In [1]: import numpy as np

In [2]: import numpy.linalg as la

In [3]: np.set_printoptions(suppress=True, linewidth=200)

In [4]: def rd(a):
   ...:     return np.round(a, 2) + 0
   ...: 

In [5]: r0 = np.array([-3, 1, 3])

In [6]: rng = np.random.default_rng(991)

In [7]: feats = np.outer(rng.normal(size=19), r0) + 0.1 * rng.normal(size=(19, 3))

In [8]: rd(feats)
Out[8]: 
array([[-4.16,  1.31,  4.32],
       [-1.03,  0.26,  0.86],
       [-2.09,  0.45,  1.94],
       [ 1.69, -0.57, -1.73],
       [-2.57,  0.95,  2.63],
       [ 1.49, -0.54, -1.22],
       [ 0.67, -0.33, -0.32],
       [ 4.18, -1.43, -4.04],
       [-2.84,  0.82,  2.86],
       [ 2.96, -0.91, -3.02],
       [-5.81,  1.99,  5.89],
       [-1.31,  0.53,  1.36],
       [-3.8 ,  1.35,  3.81],
       [ 3.3 , -1.15, -3.33],
       [ 2.63, -0.82, -2.6 ],
       [-2.01,  0.61,  1.85],
       [-3.55,  1.07,  3.59],
       [-2.22,  0.72,  2.23],
       [ 1.21, -0.32, -1.25]])

In [9]: r0, r1 = feats[10], feats[3]

In [10]: rd(r0 @ r1)
Out[10]: np.float64(-21.18)

In [11]: p = (r0 @ r1) / (r0 @ r0) * r0

In [12]: rd(p)
Out[12]: array([ 1.7 , -0.58, -1.72])

In [13]: la.matrix_rank(np.outer(r0, r1))
Out[13]: np.int64(1)

In [14]: gram = np.cov(feats, rowvar=False)

In [15]: rd(np.median(feats, axis=0))
Out[15]: array([-1.31,  0.45,  1.36])

In [16]: print(rd(feats.std(axis=0)))
[2.82 0.93 2.81]

In [17]: rd(np.corrcoef(feats[:, 1], feats[:, 0])[0, 1])
Out[17]: np.float64(-1.0)

In [18]: rd(la.eigvalsh(gram)[::-1])
Out[18]: array([17.6 ,  0.01,  0.01])

In [19]: z = rng.permutation(3)

In [20]: other = feats[:, z] * rng.choice([-1, 1], 3)

In [21]: rd(other)
Out[21]: 
array([[ 4.32,  1.31, -4.16],
       [ 0.86,  0.26, -1.03],
       [ 1.94,  0.45, -2.09],
       [-1.73, -0.57,  1.69],
       [ 2.63,  0.95, -2.57],
       [-1.22, -0.54,  1.49],
       [-0.32, -0.33,  0.67],
       [-4.04, -1.43,  4.18],
       [ 2.86,  0.82, -2.84],
       [-3.02, -0.91,  2.96],
       [ 5.89,  1.99, -5.81],
       [ 1.36,  0.53, -1.31],
       [ 3.81,  1.35, -3.8 ],
       [-3.33, -1.15,  3.3 ],
       [-2.6 , -0.82,  2.63],
       [ 1.85,  0.61, -2.01],
       [ 3.59,  1.07, -3.55],
       [ 2.23,  0.72, -2.22],
       [-1.25, -0.32,  1.21]])

In [22]: U, _, Vh = la.svd(feats.T @ other)

In [23]: z
Out[23]: array([2, 1, 0])

In [24]: gram = np.cov(other, rowvar=False)

In [25]: np.argwhere(np.triu(np.abs(np.corrcoef(other.T)) > 0.8, 1))
Out[25]: 
array([[0, 1],
       [0, 2],
       [1, 2]])

In [26]: rd(gram)
Out[26]: 
array([[ 8.33,  2.75, -8.34],
       [ 2.75,  0.92, -2.76],
       [-8.34, -2.76,  8.37]])

In [27]: print(rd(np.corrcoef(other.T)))
[[ 1.    0.99 -1.  ]
 [ 0.99  1.   -1.  ]
 [-1.   -1.    1.  ]]

In [28]: print(np.argsort(-other.std(axis=0).round(6), kind="stable"))
[2 0 1]

In [29]: gram.shape
Out[29]: (3, 3)

In [30]: z = feats[:, 2] > np.median(feats[:, 2])

In [31]: r0 = feats[z].mean(axis=0) - feats[~z].mean(axis=0)

In [32]: print(rd((((feats - feats.mean(axis=0)) @ r0 > 0) == z).mean()))
0.89

In [33]: z.astype(int)
Out[33]: array([1, 0, 1, 0, 1, 0, 0, 0, 1, 0, 1, 0, 1, 0, 0, 1, 1, 1, 0])

In [34]: print(rd(r0))
[-4.81  1.56  4.77]

In [35]: E = -1 * np.eye(4) + np.ones((4, 4))

In [36]: E
Out[36]: 
array([[0., 1., 1., 1.],
       [1., 0., 1., 1.],
       [1., 1., 0., 1.],
       [1., 1., 1., 0.]])

In [37]: evals, V = la.eig(E)

In [38]: rd(np.sort(la.eigvals(E.T)))
Out[38]: array([-1., -1., -1.,  3.])

In [39]: print(rd(np.sort(la.eigvals(la.inv(E)))))
[-1.  +0.j -1.  +0.j -1.  +0.j  0.33+0.j]

In [40]: rd(evals)
Out[40]: array([-1.,  3., -1., -1.])

In [41]: rd(E @ V[:, 0] - evals[0] * V[:, 0])
Out[41]: array([0., 0., 0., 0.])
